% python3 -q
>>> import numpy as np
>>> np.set_printoptions(precision=2, suppress=True, linewidth=120)
>>> rnd = lambda a: np.round(a, 2) + 0
>>> J = np.load("layer1.npy")
>>> print(J)
[[2 0 0]
 [0 3 2]
 [0 0 1]]
>>> # triangular
>>> P = np.triu(np.array([[-5, -5, -3], [-2, 4, 4], [-3, -5, 1]]), 1) + np.eye(3)
>>> out = P @ J @ np.linalg.inv(P)
>>> print(np.poly(out))
[ 1. -6. 11. -6.]
>>> print(np.linalg.matrix_rank(out))
3
>>> print(np.trace(out), np.trace(J))
6.0 6
>>> x0 = np.array([2, 3, 2])
>>> target = J @ x0
>>> print(target)
[ 4 13  2]
>>> print(rnd(np.linalg.solve(J.T, J[0])))
[1. 0. 0.]
>>> print(rnd(np.linalg.solve(J, J[:, 0])))
[1. 0. 0.]
>>> print(rnd(np.linalg.solve(J, target)))
[2. 3. 2.]
>>> print(np.count_nonzero(J))
4
>>> print(rnd(np.linalg.svd(J, compute_uv=False)))
[3.65 2.   0.82]
>>> print(np.unravel_index(np.abs(J).argmax(), J.shape))
(np.int64(1), np.int64(1))
>>> print(np.abs(J).max())
3
>>> w, vecs = np.linalg.eig(J)
>>> print(rnd(np.sort(np.linalg.eigvals(J @ J))))
[1. 4. 9.]
>>> print(rnd(np.sort(np.linalg.eigvals(J.T))))
[1. 2. 3.]
>>> print(J @ vecs[:, 0] - w[0] * vecs[:, 0])
[0. 0. 0.]
>>> print(rnd(np.sort(np.linalg.eigvals(np.linalg.inv(J)))))
[0.33 0.5  1.  ]
>>> out = np.linalg.invert(J)
Traceback (most recent call last):
  File "<python-input-26>", line 1, in <module>
    out = np.linalg.invert(J)
          ^^^^^^^^^^^^^^^^
AttributeError: module 'numpy.linalg' has no attribute 'invert'
>>> out = np.linalg.inv(J)
>>> print(rnd(np.linalg.det(J) * np.linalg.det(out)))
1.0
>>> print(rnd(np.linalg.inv(out)))
[[2. 0. 0.]
 [0. 3. 2.]
 [0. 0. 1.]]
>>> print(rnd(np.linalg.cond(J)))
4.44
>>> print(np.allclose(out, J.T))
False
>>> print(rnd(np.linalg.slogdet(J)[0]))
1.0
>>> m1 = np.loadtxt("arr.csv", delimiter=",")
>>> print(m1)
[[ -3.  -3.  -3.  -3.  -3.  -3.  -3.  -3.  -3.]
 [ -3.  -6.  -6.  -6.  -6.  -6.  -6.  -6.  -6.]
 [ -3.  -6.  -9.  -9.  -9.  -9.  -9.  -9.  -9.]
 [ -3.  -6.  -9. -12. -12. -12. -12. -12. -12.]
 [ -3.  -6.  -9. -12. -15. -15. -15. -15. -15.]
 [ -3.  -6.  -9. -12. -15. -18. -18. -18. -18.]
 [ -3.  -6.  -9. -12. -15. -18. -21. -21. -21.]
 [ -3.  -6.  -9. -12. -15. -18. -21. -24. -24.]
 [ -3.  -6.  -9. -12. -15. -18. -21. -24. -27.]]
>>> # symmetric, so the eigenvalues are real
>>> out = m1 / np.sqrt((m1 ** 2).mean(axis=1, keepdims=True))
>>> print(rnd(out[7]))
[-0.18 -0.37 -0.55 -0.73 -0.92 -1.1  -1.28 -1.47 -1.47]
>>> print(rnd(m1 - m1.mean(axis=1, keepdims=True)))
[[  0.     0.     0.     0.     0.     0.     0.     0.     0.  ]
 [  2.67  -0.33  -0.33  -0.33  -0.33  -0.33  -0.33  -0.33  -0.33]
 [  5.     2.    -1.    -1.    -1.    -1.    -1.    -1.    -1.  ]
 [  7.     4.     1.    -2.    -2.    -2.    -2.    -2.    -2.  ]
 [  8.67   5.67   2.67  -0.33  -3.33  -3.33  -3.33  -3.33  -3.33]
 [ 10.     7.     4.     1.    -2.    -5.    -5.    -5.    -5.  ]
 [ 11.     8.     5.     2.    -1.    -4.    -7.    -7.    -7.  ]
 [ 11.67   8.67   5.67   2.67  -0.33  -3.33  -6.33  -9.33  -9.33]
 [ 12.     9.     6.     3.     0.    -3.    -6.    -9.   -12.  ]]
>>> print(np.linalg.matrix_rank(out) == np.linalg.matrix_rank(m1))
True
>>> x0 = np.array([1, 0, 1, 0, 3, 2, 2, 0, 1])
>>> target = m1 @ x0
>>> print(target)
[ -30.  -57.  -84. -108. -132. -147. -156. -159. -162.]
>>> print(rnd(np.linalg.solve(m1, target)))
[1. 0. 1. 0. 3. 2. 2. 0. 1.]
>>> out = np.array([[-3, -1, 0, -3, 3, 3, -1],
...     [2, -3, -1, 2, 1, -3, -1],
...     [-3, 3, -2, 1, 1, -1, 3],
...     [3, -1, 0, 1, 3, 2, -2],
...     [1, 3, -3, -3, -3, 1, -1],
...     [-2, 2, -2, -3, -2, -2, 1],
...     [1, -3, 1, 0, 0, 0, -3]])
>>> data = out + out.T
>>> print(data)
[[-6  1 -3  0  4  1  0]
 [ 1 -6  2  1  4 -1 -4]
 [-3  2 -4  1 -2 -3  4]
 [ 0  1  1  2  0 -1 -2]
 [ 4  4 -2  0 -6 -1 -1]
 [ 1 -1 -3 -1 -1 -4  1]
 [ 0 -4  4 -2 -1  1 -6]]
>>> u, v = data[3], data[2]
>>> print(u @ u)
11
>>> print(u @ v)
-5
>>> pr = (u @ v) / (u @ u) * u
>>> print(rnd(pr))
[ 0.   -0.45 -0.45 -0.91  0.    0.45  0.91]
>>> print(rnd(np.linalg.norm(u + v) ** 2 + np.linalg.norm(u - v) ** 2))
140.0
>>> print(np.linalg.matrix_rank(np.outer(u, v)))
1
>>> print(np.outer(u, v))
[[ 0  0  0  0  0  0  0]
 [-3  2 -4  1 -2 -3  4]
 [-3  2 -4  1 -2 -3  4]
 [-6  4 -8  2 -4 -6  8]
 [ 0  0  0  0  0  0  0]
 [ 3 -2  4 -1  2  3 -4]
 [ 6 -4  8 -2  4  6 -8]]
>>> w, vecs = np.linalg.eigh(data)
>>> x0 = np.array([3, 0, 3, 1, 2, 2, 1])
>>> print(rnd(np.linalg.eigvalsh(data[1:, 1:])))
[-13.66  -7.63  -6.05  -1.03   0.76   3.61]
>>> print(np.abs(data).sum(axis=1).max(), rnd(np.abs(w).max()))
19 13.68
>>> print(rnd(np.linalg.norm(data) ** 2 / np.linalg.norm(data, 2) ** 2))
2.06
>>> print(data[3] @ data[0])
-3
>>> print(rnd(np.linalg.norm(data, 1)), rnd(np.linalg.norm(data, np.inf)))
19.0 19.0
>>> print(np.linalg.norm(data, axis=1).argmax())
1
>>> print(rnd(np.linalg.norm(data, "nuc")))
42.89
>>> def softmax(z):
...     e = np.exp(z - z.max(axis=-1, keepdims=True))
...     return e / e.sum(axis=-1, keepdims=True)
... 
>>> print(rnd(softmax(data).sum(axis=1)))
[1. 1. 1. 1. 1. 1. 1.]
>>> print(rnd(softmax(10 * data[6])))
[0. 0. 1. 0. 0. 0. 0.]
>>> S = data @ data.T / np.sqrt(7)
>>> print(rnd(softmax(S)[6] @ data))
[ 0. -4.  4. -2. -1.  1. -6.]
>>> print(rnd(softmax(S + np.triu(np.full(S.shape, -np.inf), 1))))
[[1.   0.   0.   0.   0.   0.   0.  ]
 [0.   1.   0.   0.   0.   0.   0.  ]
 [0.   0.   1.   0.   0.   0.   0.  ]
 [0.   0.18 0.   0.81 0.   0.   0.  ]
 [0.   0.   0.   0.   1.   0.   0.  ]
 [0.   0.   0.09 0.   0.   0.9  0.  ]
 [0.   0.   0.   0.   0.   0.   1.  ]]
>>> mat = np.load("block19.npy")
>>> print(rnd(mat))
[[-6.65 -0.13  3.83  1.16 -2.32 -2.02  2.98  3.97 -1.48  1.86]
 [-2.32 -2.78  2.27  0.08 -0.16 -1.99 -2.1   2.59 -7.04  4.14]
 [-3.74 -2.35  2.94  0.38 -0.77 -2.21 -0.94  3.24 -6.26  3.95]
 [ 2.96 -3.02 -0.65 -0.88  1.75 -0.55 -4.85 -0.41 -6.66  3.09]
 [ 2.53 -3.07 -0.39 -0.81  1.62 -0.7  -4.72 -0.13 -6.87  3.27]
 [ 0.76 -3.16  0.65 -0.51  1.01 -1.26 -3.98  0.95 -7.39  3.83]
 [ 5.47 -2.22 -2.35 -1.23  2.45  0.56 -5.12 -2.24 -4.32  1.43]
 [-6.3   1.57  3.04  1.3  -2.59 -1.11  4.77  3.01  2.63 -0.4 ]
 [-2.46 -2.75  2.34  0.11 -0.22 -2.02 -1.99  2.66 -6.98  4.13]
 [-6.65 -0.14  3.83  1.16 -2.31 -2.02  2.97  3.97 -1.51  1.87]
 [-2.78  3.04  0.54  0.85 -1.7   0.61  4.8   0.29  6.76 -3.17]
 [ 2.43 -3.08 -0.33 -0.79  1.58 -0.74 -4.68 -0.07 -6.92  3.31]
 [ 0.46 -3.15  0.82 -0.45  0.91 -1.35 -3.83  1.12 -7.43  3.9 ]
 [-6.24  1.63  2.99  1.29 -2.59 -1.07  4.81  2.95  2.79 -0.49]
 [ 4.55 -2.63 -1.69 -1.11  2.22  0.1  -5.15 -1.52 -5.45  2.19]
 [-5.89 -1.14  3.74  0.91 -1.81 -2.27  1.46  3.97 -3.76  2.96]
 [-2.1  -2.83  2.16  0.04 -0.07 -1.95 -2.26  2.48 -7.12  4.14]
 [ 4.08  2.22 -3.08 -0.46  0.92  2.24  0.62 -3.38  6.   -3.87]
 [-6.61 -0.23  3.84  1.14 -2.28 -2.05  2.85  3.99 -1.71  1.97]
 [-6.43 -0.55  3.84  1.07 -2.14 -2.15  2.39  4.02 -2.44  2.34]
 [-3.08 -2.58  2.63  0.24 -0.48 -2.12 -1.51  2.95 -6.68  4.07]
 [ 1.53 -3.15  0.21 -0.64  1.28 -1.03 -4.34  0.49 -7.24  3.63]
 [-5.19  2.36  2.14  1.19 -2.39 -0.41  5.15  2.01  4.71 -1.69]
 [-3.64  2.89  1.08  0.98 -1.96  0.29  5.02  0.87  6.23 -2.75]
 [-5.63  2.12  2.47  1.24 -2.49 -0.66  5.08  2.37  4.06 -1.27]
 [-0.47 -3.09  1.33 -0.28  0.56 -1.59 -3.32  1.64 -7.44  4.06]
 [-3.48  2.92  0.97  0.96 -1.91  0.35  4.99  0.76  6.34 -2.84]
 [-4.42  2.67  1.59  1.09 -2.19 -0.04  5.14  1.42  5.58 -2.28]
 [-0.3  -3.1   1.24 -0.31  0.62 -1.55 -3.42  1.55 -7.45  4.03]
 [ 6.68  0.06 -3.82 -1.17  2.34  1.99 -3.07 -3.96  1.33 -1.78]
 [-6.42  1.43  3.16  1.3  -2.6  -1.21  4.66  3.14  2.28 -0.19]
 [ 1.86  2.88 -2.05  0.01 -0.02  1.9   2.43 -2.37  7.19 -4.15]
 [-6.62  1.09  3.39  1.3  -2.6  -1.43  4.37  3.41  1.44  0.29]
 [-4.84  2.52  1.89  1.15 -2.3  -0.24  5.16  1.74  5.14 -1.97]
 [ 6.68 -0.95 -3.47 -1.29  2.58  1.52 -4.24 -3.51 -1.09 -0.49]
 [ 6.42  0.56 -3.84 -1.07  2.13  2.15 -2.38 -4.02  2.46 -2.35]
 [-5.65 -1.34  3.67  0.84 -1.68 -2.29  1.12  3.91 -4.19  3.15]
 [ 0.08 -3.13  1.03 -0.38  0.77 -1.45 -3.63  1.34 -7.45  3.97]
 [ 4.07  2.22 -3.08 -0.46  0.92  2.24  0.63 -3.38  6.01 -3.87]
 [ 2.16 -3.11 -0.16 -0.75  1.49 -0.83 -4.59  0.1  -7.03  3.42]
 [ 5.32  1.57 -3.56 -0.75  1.51  2.3  -0.7  -3.82  4.69 -3.36]]
>>> Uu, sv, Vt = np.linalg.svd(mat)
>>> print(rnd(sv))
[47.84 42.56  0.    0.    0.    0.    0.    0.    0.    0.  ]
>>> out = Uu[:, :2] @ np.diag(sv[:2]) @ Vt[:2]
>>> print(rnd(np.linalg.norm(mat - out) / np.linalg.norm(mat)))
0.0
>>> print(np.linalg.matrix_rank(mat, rtol=0.05))
2
>>> print(rnd(np.linalg.norm(mat - out, 2)), rnd(sv[2]))
0.0 0.0
